In [1]: import numpy as np

In [2]: import numpy.linalg as la

In [3]: np.set_printoptions(precision=3, suppress=True, linewidth=140)

In [4]: def rnd(a):
   ...:     return np.round(a, 3) + 0
   ...: 

In [5]: W0 = np.load("out2.npy")

In [6]: W0
Out[6]: 
array([[ 1, -2,  4, -8],
       [ 1, -1,  1, -1],
       [ 1,  0,  0,  0]])

In [7]: Uu, sv, Vt = la.svd(W0, full_matrices=False)

In [8]: Uu.shape, sv.shape, Vt.shape
Out[8]: ((3, 3), (3,), (3, 4))

In [9]: rnd(np.cumsum(sv ** 2) / np.sum(sv ** 2))
Out[9]: array([0.974, 0.996, 1.   ])

In [10]: rnd(np.sqrt((sv ** 2).sum())), rnd(la.norm(W0))
Out[10]: (np.float64(9.487), np.float64(9.487))

In [11]: rnd(Uu.T @ W0 @ Vt.T)
Out[11]: 
array([[9.365, 0.   , 0.   ],
       [0.   , 1.404, 0.   ],
       [0.   , 0.   , 0.569]])

In [12]: np.allclose(Uu * sv @ Vt, W0)
Out[12]: True

In [13]: B = W0 / la.norm(W0, axis=1, keepdims=True)

In [14]: gram = B @ B.T

In [15]: rnd(la.norm(B, axis=1))
Out[15]: array([1., 1., 1.])

In [16]: rnd(gram[0])
Out[16]: array([1.   , 0.813, 0.108])

In [17]: rnd(gram)
Out[17]: 
array([[1.   , 0.813, 0.108],
       [0.813, 1.   , 0.5  ],
       [0.108, 0.5  , 1.   ]])

In [18]: (np.abs(gram) > 0.9).astype(int)
Out[18]: 
array([[1, 0, 0],
       [0, 1, 0],
       [0, 0, 1]])

In [19]: rnd(la.norm(W0, "nuc"))
Out[19]: np.float64(11.338)

In [20]: print(rnd(la.norm(W0[1], 1)), rnd(la.norm(W0[1], np.inf)))
4.0 1.0

In [21]: print(rnd(la.norm(W0, axis=1)))
[9.22 2.   1.  ]

In [22]: rnd(la.norm(W0) ** 2 / la.norm(W0, 2) ** 2)
Out[22]: np.float64(1.026)

In [23]: rnd(la.norm(W0, axis=0))
Out[23]: array([1.732, 2.236, 4.123, 8.062])

In [24]: rnd(la.norm(W0, 2))
Out[24]: np.float64(9.365)

In [25]: t = np.radians(135)

In [26]: r_ = np.eye(4)

In [27]: r_[1, 1] = r_[0, 0] = np.cos(t)

In [28]: r_[1, 0], r_[0, 1] = -np.sin(t), np.sin(t)

In [29]: rnd(r_)
Out[29]: 
array([[-0.707,  0.707,  0.   ,  0.   ],
       [-0.707, -0.707,  0.   ,  0.   ],
       [ 0.   ,  0.   ,  1.   ,  0.   ],
       [ 0.   ,  0.   ,  0.   ,  1.   ]])

In [30]: B = W0 @ r_.T

In [31]: rnd(np.abs(B - W0).max(axis=0))
Out[31]: array([3.121, 2.707, 0.   , 0.   ])

In [32]: print(rnd(la.svd(W0, compute_uv=False)), rnd(la.svd(B, compute_uv=False)))
[9.365 1.404 0.569] [9.365 1.404 0.569]

In [33]: np.allclose(la.norm(W0, axis=1), la.norm(B, axis=1))
Out[33]: True
